$ ipython --no-banner

In [1]: import numpy as np

In [2]: np.set_printoptions(suppress=True, linewidth=140)

In [3]: K = np.load("layer15.npy")

In [4]: K
Out[4]: 
array([[ 8, -2, -1, -6],
       [-2,  8, -2, -1],
       [-1, -2,  8, -2],
       [-6, -1, -2,  8]])

In [5]: # symmetric, so the eigenvalues are real

In [6]: rng = np.random.default_rng(456)

In [7]: idx = rng.permutation(4)

In [8]: idx
Out[8]: array([2, 1, 3, 0])

In [9]: B = K[idx][:, idx]

In [10]: B
Out[10]: 
array([[ 8, -2, -2, -1],
       [-2,  8, -1, -2],
       [-2, -1,  8, -6],
       [-1, -2, -6,  8]])

In [11]: np.trace(B)
Out[11]: np.int64(32)

In [12]: round(float(np.linalg.det(B)), 2), round(np.linalg.det(K[idx]), 2)
Out[12]: (417.0, np.float64(417.0))

In [13]: np.diag(B)
Out[13]: array([8, 8, 8, 8])

In [14]: B = np.array([[4, 2], [2, 2], [3, 3], [7, 3]])

In [15]: B.T @ K.T
Out[15]: 
array([[-17,  -5,   2,  24],
       [ -9,   3,  12,   4]])

In [16]: np.einsum("ij->j", K)
Out[16]: array([-1,  3,  3, -1])

In [17]: np.einsum("ij,ij->i", K, K)
Out[17]: array([105,  73,  73, 105])

In [18]: np.linalg.matrix_rank(K @ B)
Out[18]: np.int64(2)

In [19]: B = np.linalg.inv(K)

In [20]: B.round(2)
Out[20]: 
array([[1.04, 0.5 , 0.5 , 0.96],
       [0.5 , 0.38, 0.28, 0.5 ],
       [0.5 , 0.28, 0.38, 0.5 ],
       [0.96, 0.5 , 0.5 , 1.04]])

In [21]: np.round(np.linalg.slogdet(K)[0], 2)
Out[21]: np.float64(1.0)

In [22]: np.round(np.linalg.det(K) * B, 2)
Out[22]: 
array([[432., 210., 207., 402.],
       [210., 160., 118., 207.],
       [207., 118., 160., 210.],
       [402., 207., 210., 432.]])

In [23]: (np.abs(B) > 1e-9).astype(int)
Out[23]: 
array([[1, 1, 1, 1],
       [1, 1, 1, 1],
       [1, 1, 1, 1],
       [1, 1, 1, 1]])

In [24]: np.allclose(B, K.T)
Out[24]: False

In [25]: round(np.linalg.cond(K), 2)
Out[25]: np.float64(36.09)

In [26]: B = K + rng.integers(-2, 3, (4, 3)) @ rng.integers(-2, 3, (3, 4))

In [27]: B
Out[27]: 
array([[ 4,  0,  1, -6],
       [ 2,  9, -3, -1],
       [-3,  2, 10, -2],
       [-9, -1, -1,  8]])

In [28]: np.abs(B - K).sum(axis=1)
Out[28]: array([8, 6, 8, 4])

In [29]: np.linalg.matrix_rank(B - K, tol=1e-8)
Out[29]: np.int64(2)

In [30]: m1 = np.load("mat.npy")

In [31]: m1
Out[31]: 
array([[-1.3 ,  1.6 ,  0.6 , -0.8 ,  1.  ,  1.  ],
       [ 1.2 , -0.6 , -0.2 , -1.2 , -0.3 ,  0.5 ],
       [-1.52,  1.57,  0.4 , -0.64,  1.05,  0.8 ]])

In [32]: B = m1 / np.sqrt((m1 ** 2).mean(axis=1, keepdims=True))

In [33]: np.round(np.linalg.norm(B, axis=1), 2)
Out[33]: array([2.45, 2.45, 2.45])

In [34]: W1 = np.array([[1, 2, -2],
    ...:     [-2, 2, -1],
    ...:     [0, -2, -1],
    ...:     [-2, 0, 0],
    ...:     [2, 2, 0],
    ...:     [0, 1, 0]])

In [35]: beta = np.array([2, 7, 7])

In [36]: H = np.maximum(m1 @ W1 + beta, 0)

In [37]: (H > 0).mean(axis=0)
Out[37]: array([1., 1., 1.])

In [38]: H.round(2)
Out[38]: 
array([[1.1 , 9.4 , 7.4 ],
       [6.2 , 8.5 , 5.4 ],
       [0.72, 9.2 , 8.07]])

In [39]: C = np.array([[-1, 4], [4, -1], [-3, -4]])

In [40]: np.round(H @ C, 2)
Out[40]: 
array([[ 14.3 , -34.6 ],
       [ 11.6 ,  -5.3 ],
       [ 11.87, -38.6 ]])

In [41]: W1 @ C
Out[41]: 
array([[13, 10],
       [13, -6],
       [-5,  6],
       [ 2, -8],
       [ 6,  6],
       [ 4, -1]])
